% ipython --no-banner

In [1]: import numpy as np

In [2]: from numpy import linalg as LA

In [3]: np.set_printoptions(suppress=True, linewidth=200)

In [4]: arr = np.loadtxt("block11.csv", delimiter=",")

In [5]: arr
Out[5]: 
array([[-0.089, -0.051, -0.19 ],
       [ 0.042,  0.39 , -0.182],
       [-3.325, -0.169,  1.344],
       [ 0.496,  0.247, -0.574],
       [ 1.501,  0.158, -0.287],
       [-0.268,  0.277, -0.025],
       [-4.181, -0.246,  1.572],
       [-0.181,  0.111, -0.041],
       [-1.622, -0.463,  1.01 ],
       [-0.971,  0.304,  0.351],
       [-3.459,  0.15 ,  1.828],
       [-3.143,  0.262,  1.706],
       [ 0.508, -0.432,  0.069],
       [-0.192,  0.234,  0.123],
       [-5.946,  0.381,  2.601],
       [-0.582,  0.072,  0.295],
       [-2.951, -0.136,  1.358],
       [ 2.005,  0.215, -0.59 ],
       [-0.86 ,  0.164,  0.141],
       [-0.01 ,  0.138,  0.15 ],
       [ 4.482, -0.168, -3.059],
       [-1.692, -0.065,  0.822],
       [-0.715,  0.302, -0.054],
       [-1.689, -1.031,  0.786],
       [-3.266, -0.369,  1.709],
       [ 3.491, -0.014, -1.649],
       [ 0.312, -0.384,  0.138],
       [ 1.072,  0.053, -0.161]])

In [6]: idx = arr[:, 2] > np.median(arr[:, 2])

In [7]: f = arr[idx].mean(axis=0) - arr[~idx].mean(axis=0)

In [8]: idx.astype(int)
Out[8]: array([0, 0, 1, 0, 0, 0, 1, 0, 1, 1, 1, 1, 0, 0, 1, 1, 1, 0, 1, 1, 0, 1, 0, 1, 1, 0, 0, 0])

In [9]: round(float((((arr - arr.mean(axis=0)) @ f > 0) == idx).mean()), 3)
Out[9]: 0.929

In [10]: f.round(3)
Out[10]: array([-3.297, -0.139,  1.582])

In [11]: ((arr - arr.mean(axis=0)) @ f > 0).astype(int)
Out[11]: array([0, 0, 1, 0, 0, 0, 1, 0, 1, 1, 1, 1, 0, 0, 1, 0, 1, 0, 1, 0, 0, 1, 0, 1, 1, 0, 0, 0])

In [12]: G = np.cov(arr, rowvar=False)

In [13]: np.round(np.median(arr, axis=0), 3)
Out[13]: array([-0.425,  0.092,  0.14 ])

In [14]: np.round(np.polyfit(arr[:, 0], arr[:, 1], 1), 3)
Out[14]: array([0.007, 0.003])

In [15]: G.shape
Out[15]: (3, 3)

In [16]: np.round(LA.eigvalsh(G)[::-1], 3)
Out[16]: array([6.407, 0.106, 0.069])

In [17]: np.round(arr.std(axis=0), 3)
Out[17]: array([2.239, 0.316, 1.111])

In [18]: np.round(np.corrcoef(arr[:, 0], arr[:, 1])[0, 1], 3)
Out[18]: np.float64(0.052)

In [19]: G.round(3)
Out[19]: 
array([[ 5.198,  0.038, -2.49 ],
       [ 0.038,  0.103, -0.029],
       [-2.49 , -0.029,  1.281]])

In [20]: np.round(np.corrcoef(arr.T), 3)
Out[20]: 
array([[ 1.   ,  0.052, -0.965],
       [ 0.052,  1.   , -0.08 ],
       [-0.965, -0.08 ,  1.   ]])

In [21]: x = np.array([0, 2, 0])

In [22]: a = np.maximum(arr @ x, 0)

In [23]: np.round(arr.T @ a, 3)
Out[23]: array([-7.157,  1.804,  2.983])

In [24]: hat = arr @ LA.solve(arr.T @ arr, arr.T)

In [25]: np.allclose(hat @ hat, hat)
Out[25]: True

In [26]: np.round(LA.eigvalsh(hat), 3) + 0
Out[26]: array([0., 0., 0., 0., 0., 0., 0., 0., 0., 0., 0., 0., 0., 0., 0., 0., 0., 0., 0., 0., 0., 0., 0., 0., 0., 1., 1., 1.])

In [27]: np.round(np.trace(hat), 3)
Out[27]: np.float64(3.0)

In [28]: th = np.radians(72)

In [29]: Rm = np.eye(3)

In [30]: Rm[1, 1] = Rm[0, 0] = np.cos(th)

In [31]: Rm[1, 0], Rm[0, 1] = -np.sin(th), np.sin(th)

In [32]: Rm.round(3)
Out[32]: 
array([[ 0.309,  0.951,  0.   ],
       [-0.951,  0.309,  0.   ],
       [ 0.   ,  0.   ,  1.   ]])

In [33]: A2 = arr @ Rm.T

In [34]: np.allclose(arr @ arr.T, A2 @ A2.T)
Out[34]: True

In [35]: np.round(LA.svd(arr, compute_uv=False), 3), np.round(LA.svd(A2, compute_uv=False), 3)
Out[35]: (array([13.859,  1.69 ,  1.375]), array([13.859,  1.69 ,  1.375]))

In [36]: m1 = np.loadtxt("x.csv", delimiter=",")

In [37]: m1
Out[37]: 
array([[ 0.4  , -1.   , -0.5  ,  0.5  ,  0.2  , -1.5  ,  0.   , -0.9  ],
       [ 0.35 , -0.972, -0.53 ,  0.444,  0.229, -1.533,  0.008, -0.944]])

In [38]: round(float(LA.norm(m1, 2)), 3)
Out[38]: 3.097

In [39]: LA.norm(m1, axis=2)
AxisError: axis 2 is out of bounds for array of dimension 2


In [40]: np.round(LA.norm(m1[1] - m1[0]), 3)
Out[40]: np.float64(0.106)

In [41]: round(float(LA.norm(m1, "nuc")), 3)
Out[41]: 3.171

In [42]: np.round(LA.norm(m1, axis=1), 3)
Out[42]: array([2.182, 2.2  ])

In [43]: U, s, Vh = LA.svd(m1)

In [44]: s.round(3)
Out[44]: array([3.097, 0.074])

In [45]: A2 = U[:, :1] @ np.diag(s[:1]) @ Vh[:1]

In [46]: round(float(np.abs(m1 - A2).max()), 3)
Out[46]: 0.03

In [47]: LA.matrix_rank(A2)
Out[47]: np.int64(1)

In [48]: np.round(LA.norm(m1 - A2, 2), 3), np.round(s[1], 3)
Out[48]: (np.float64(0.074), np.float64(0.074))

In [49]: np.round(LA.norm(m1 - A2) / LA.norm(m1), 3)
Out[49]: np.float64(0.024)

In [50]: LA.matrix_rank(m1, rtol=0.05)
Out[50]: np.int64(1)

In [51]: feats = np.load("layer15.npy")

In [52]: feats.round(3)
Out[52]: 
array([[-3.763, -0.763, -0.763,  0.237, -2.763, -2.881,  1.118],
       [ 1.24 ,  4.24 ,  3.425,  3.61 ,  1.425,  0.435,  2.805],
       [ 1.639,  4.639,  3.792,  3.944,  1.792,  0.667,  2.972],
       [-9.16 , -6.16 , -4.015, -0.869, -6.015, -7.725,  0.565],
       [-1.531,  1.469,  1.54 ,  2.61 , -0.46 , -1.836,  2.305],
       [-3.775, -0.775, -1.631, -1.487, -3.631, -2.031,  0.256],
       [-2.026,  0.974,  1.707,  3.439, -0.293, -2.746,  2.72 ],
       [-3.778, -0.778, -0.229,  1.321, -2.229, -3.438,  1.66 ],
       [ 0.163,  3.163,  2.877,  3.59 ,  0.877, -0.632,  2.795],
       [ 3.29 ,  6.29 ,  4.021,  2.751,  2.021,  2.915,  2.375],
       [-0.519,  2.481,  1.316,  1.151, -0.684, -0.095,  1.576],
       [-1.056,  1.944,  0.558,  0.171, -1.442, -0.141,  1.086],
       [-2.677,  0.323,  1.045,  2.768, -0.955, -3.061,  2.384],
       [-6.937, -3.937, -2.62 , -0.303, -4.62 , -5.785,  0.849],
       [ 0.579,  3.579,  3.192,  3.806,  1.192, -0.325,  2.903],
       [ 0.212,  3.212,  2.6  ,  2.988,  0.6  , -0.281,  2.494],
       [-0.899,  2.101,  1.555,  2.01 , -0.445, -0.905,  2.005],
       [ 0.953,  3.953,  3.063,  3.174,  1.063,  0.366,  2.587],
       [-0.735,  2.265,  1.01 ,  0.756, -0.99 , -0.113,  1.378],
       [-1.555,  1.445,  0.355,  0.264, -1.645, -0.687,  1.132],
       [-1.02 ,  1.98 ,  1.953,  2.925, -0.047, -1.483,  2.463],
       [-0.896,  2.104,  2.403,  3.701,  0.403, -1.746,  2.851],
       [-1.656,  1.344,  2.673,  5.001,  0.673, -3.156,  3.5  ],
       [-0.339,  2.661,  3.059,  4.457,  1.059, -1.568,  3.229],
       [-1.501,  1.499,  1.953,  3.407, -0.047, -2.205,  2.703],
       [-2.447,  0.553, -0.084,  0.28 , -2.084, -1.588,  1.14 ],
       [ 3.267,  6.267,  4.406,  3.544,  2.406,  2.495,  2.772]])

In [53]: # rank 3

In [54]: W = np.array([[2, -1], [2, -5], [-6, 1], [8, 7], [0, 1], [-6, 7], [7, 9]])

In [55]: coef = np.array([1, 1])

In [56]: act = np.maximum(feats @ W + coef, 0)

In [57]: np.round((act > 0).mean(axis=0), 3)
Out[57]: array([1.   , 0.815])

In [58]: (act > 0).astype(int)
Out[58]: 
array([[1, 0],
       [1, 1],
       [1, 1],
       [1, 0],
       [1, 1],
       [1, 0],
       [1, 1],
       [1, 1],
       [1, 1],
       [1, 1],
       [1, 1],
       [1, 1],
       [1, 1],
       [1, 0],
       [1, 1],
       [1, 1],
       [1, 1],
       [1, 1],
       [1, 1],
       [1, 1],
       [1, 1],
       [1, 1],
       [1, 1],
       [1, 1],
       [1, 1],
       [1, 0],
       [1, 1]])

In [59]: W2 = np.array([[-3, -2, -5], [-5, 1, 0]])

In [60]: (act @ W2).round(6).argmax(axis=1)
Out[60]: array([1, 1, 1, 1, 1, 1, 1, 1, 1, 1, 1, 1, 1, 1, 1, 1, 1, 1, 1, 1, 1, 1, 1, 1, 1, 1, 1])

In [61]: W @ W2
Out[61]: 
array([[ -1,  -5, -10],
       [ 19,  -9, -10],
       [ 13,  13,  30],
       [-59,  -9, -40],
       [ -5,   1,   0],
       [-17,  19,  30],
       [-66,  -5, -35]])
